$ ipython --no-banner

In [1]: import numpy as np

In [2]: np.set_printoptions(suppress=True, linewidth=160)

In [3]: rd = lambda a: np.round(a, 2) + 0

In [4]: data = np.loadtxt("sample12.csv", delimiter=",")

In [5]: data
Out[5]: 
array([[ 41.,  -4., -11.,  20., -15.,  -3.,  -2.,  -7.,  10.,  -7.,   6.],
       [ -4.,  37., -19., -12.,   5.,  18., -15.,  -4., -21., -21.,   6.],
       [-11., -19.,  30.,   5.,   0., -14.,  20.,   9.,   7.,   7.,   3.],
       [ 20., -12.,   5.,  48.,  -9.,  -7.,   6., -14.,   7.,  16.,  -1.],
       [-15.,   5.,   0.,  -9.,  44., -10.,   7.,  -7.,  -9.,  13.,  16.],
       [ -3.,  18., -14.,  -7., -10.,  22., -12.,  11., -10., -11., -11.],
       [ -2., -15.,  20.,   6.,   7., -12.,  32.,  15.,   6.,   7.,   6.],
       [ -7.,  -4.,   9., -14.,  -7.,  11.,  15.,  35.,   4.,  -3.,  -7.],
       [ 10., -21.,   7.,   7.,  -9., -10.,   6.,   4.,  25.,  17.,   4.],
       [ -7., -21.,   7.,  16.,  13., -11.,   7.,  -3.,  17.,  35.,   1.],
       [  6.,   6.,   3.,  -1.,  16., -11.,   6.,  -7.,   4.,   1.,  24.]])

In [6]: w, V = np.linalg.eigh(data)

In [7]: x = np.array([0, 1, 0, -3, -2, 1, 0, -1, 2, 1, 3])

In [8]: np.abs(data).sum(axis=1).max(), rd(np.abs(w).max())
Out[8]: (np.float64(162.0), np.float64(110.14))

In [9]: rd(V * np.abs(w) @ V.T)
Out[9]: 
array([[ 41.,  -4., -11.,  20., -15.,  -3.,  -2.,  -7.,  10.,  -7.,   6.],
       [ -4.,  37., -19., -12.,   5.,  18., -15.,  -4., -21., -21.,   6.],
       [-11., -19.,  30.,   5.,   0., -14.,  20.,   9.,   7.,   7.,   3.],
       [ 20., -12.,   5.,  48.,  -9.,  -7.,   6., -14.,   7.,  16.,  -1.],
       [-15.,   5.,   0.,  -9.,  44., -10.,   7.,  -7.,  -9.,  13.,  16.],
       [ -3.,  18., -14.,  -7., -10.,  22., -12.,  11., -10., -11., -11.],
       [ -2., -15.,  20.,   6.,   7., -12.,  32.,  15.,   6.,   7.,   6.],
       [ -7.,  -4.,   9., -14.,  -7.,  11.,  15.,  35.,   4.,  -3.,  -7.],
       [ 10., -21.,   7.,   7.,  -9., -10.,   6.,   4.,  25.,  17.,   4.],
       [ -7., -21.,   7.,  16.,  13., -11.,   7.,  -3.,  17.,  35.,   1.],
       [  6.,   6.,   3.,  -1.,  16., -11.,   6.,  -7.,   4.,   1.,  24.]])

In [10]: x @ data @ x / (x @ x), rd(w[0]), rd(w[-1])
Out[10]: (np.float64(19.7), np.float64(0.0), np.float64(110.14))

In [11]: (np.sign(V[:, -1].round(6)) == np.sign(V[0, -1].round(6))).astype(int)
Out[11]: array([1, 0, 1, 1, 1, 0, 1, 1, 1, 1, 1])

In [12]: rd(np.linalg.eigvalsh(data[1:, 1:]))
Out[12]: array([  0.  ,   0.  ,   3.31,   9.07,  20.01,  27.79,  33.24,  61.95,  66.94, 109.69])

In [13]: x @ data @ x
Out[13]: np.float64(591.0)
